In [1]: import numpy as np

In [2]: import numpy.linalg as la

In [3]: np.set_printoptions(precision=1, suppress=True, linewidth=100)

In [4]: F = np.loadtxt("w.csv", delimiter=",")

In [5]: F
Out[5]: 
array([[0., 0., 0., 1., 0., 1.],
       [0., 0., 3., 0., 1., 0.],
       [0., 0., 0., 0., 3., 3.],
       [0., 0., 0., 0., 1., 3.],
       [0., 0., 0., 0., 0., 2.],
       [0., 0., 0., 0., 0., 0.]])

In [6]: # rows and columns are dependent

In [7]: rng = np.random.default_rng(423604)

In [8]: z = rng.permutation(6)

In [9]: z
Out[9]: array([2, 1, 4, 3, 5, 0])

In [10]: M2 = F[z][:, z]

In [11]: np.allclose(M2, F)
Out[11]: False

In [12]: print(M2)
[[0. 0. 3. 0. 3. 0.]
 [3. 0. 1. 0. 0. 0.]
 [0. 0. 0. 0. 2. 0.]
 [0. 0. 1. 0. 3. 0.]
 [0. 0. 0. 0. 0. 0.]
 [0. 0. 0. 1. 1. 0.]]

In [13]: np.trace(M2)
Out[13]: np.float64(0.0)

In [14]: np.sort(np.abs(la.eigvals(M2)))
Out[14]: array([0., 0., 0., 0., 0., 0.])

In [15]: round(np.trace(la.pinv(M2) @ M2), 1)
Out[15]: np.float64(4.0)

In [16]: np.abs(np.diag(la.qr(M2)[1])) > 1e-9
Out[16]: array([ True, False,  True,  True,  True, False])

In [17]: print(np.unique(M2.round(6), axis=0).shape)
(6, 6)

In [18]: la.lstsq(M2[:-1].T, M2[-1])[2]
Out[18]: np.int32(3)

In [19]: np.sort(la.eigvals(F))
Out[19]: array([0., 0., 0., 0., 0., 0.])

In [20]: print(np.prod(np.diag(F)), round(float(la.det(F)), 1))
0.0 0.0

In [21]: print([int(la.matrix_rank(la.matrix_power(F, p))) for p in range(1, 7)])
[4, 2, 1, 0, 0, 0]

In [22]: la.matrix_rank(F - F[0, 0] * np.eye(6))
Out[22]: np.int64(4)

In [23]: K = np.load("sample1.npy")

In [24]: print(K)
[[  0  -2   3]
 [ -3   1   1]
 [ -2   1   0]
 [ -5   2  -3]
 [ -2   1  -6]
 [  0  -2  -8]
 [  1  -3  -9]
 [  2   0 -11]
 [  5   3  -8]
 [  5   4  -9]
 [  5   6 -11]
 [  2   6 -13]
 [  0   9 -10]
 [  0   7 -10]]

In [25]: w1 = np.array([[-2, 3, 1, -3, -1, 1],
    ...:     [-1, -2, 1, -1, -3, -3],
    ...:     [-2, 2, -1, -2, -1, 0]])

In [26]: coef = np.array([-2, -3, 2, -2, 0, 2])

In [27]: act = np.maximum(K @ w1 + coef, 0)

In [28]: (act > 0).mean(axis=0)
Out[28]: array([0.9, 0.1, 0.9, 0.7, 0.4, 0.3])

In [29]: act
Out[29]: 
array([[ 0,  7,  0,  0,  3,  8],
       [ 1,  0,  0,  4,  0,  0],
       [ 1,  0,  1,  3,  0,  0],
       [12,  0,  2, 17,  2,  0],
       [13,  0,  7, 15,  5,  0],
       [16,  0,  8, 16, 14,  8],
       [17,  0,  9, 16, 17, 12],
       [16,  0, 15, 14,  9,  4],
       [ 1,  0, 18,  0,  0,  0],
       [ 2,  0, 20,  0,  0,  0],
       [ 4,  0, 24,  0,  0,  0],
       [14,  0, 23, 12,  0,  0],
       [ 9,  0, 21,  9,  0,  0],
       [11,  0, 19, 11,  0,  0]])

In [30]: cent = np.array([[2, 3, 0], [2, 2, 1], [2, 0, 1], [0, 1, 1], [3, 1, 2], [2, 3, 3]])

In [31]: print(act @ cent)
[[ 39  41  37]
 [  2   7   4]
 [  4   6   4]
 [ 34  55  23]
 [ 55  59  32]
 [106 102  76]
 [127 120  95]
 [ 97  83  59]
 [ 38   3  18]
 [ 44   6  20]
 [ 56  12  24]
 [ 74  54  35]
 [ 60  36  30]
 [ 60  44  30]]
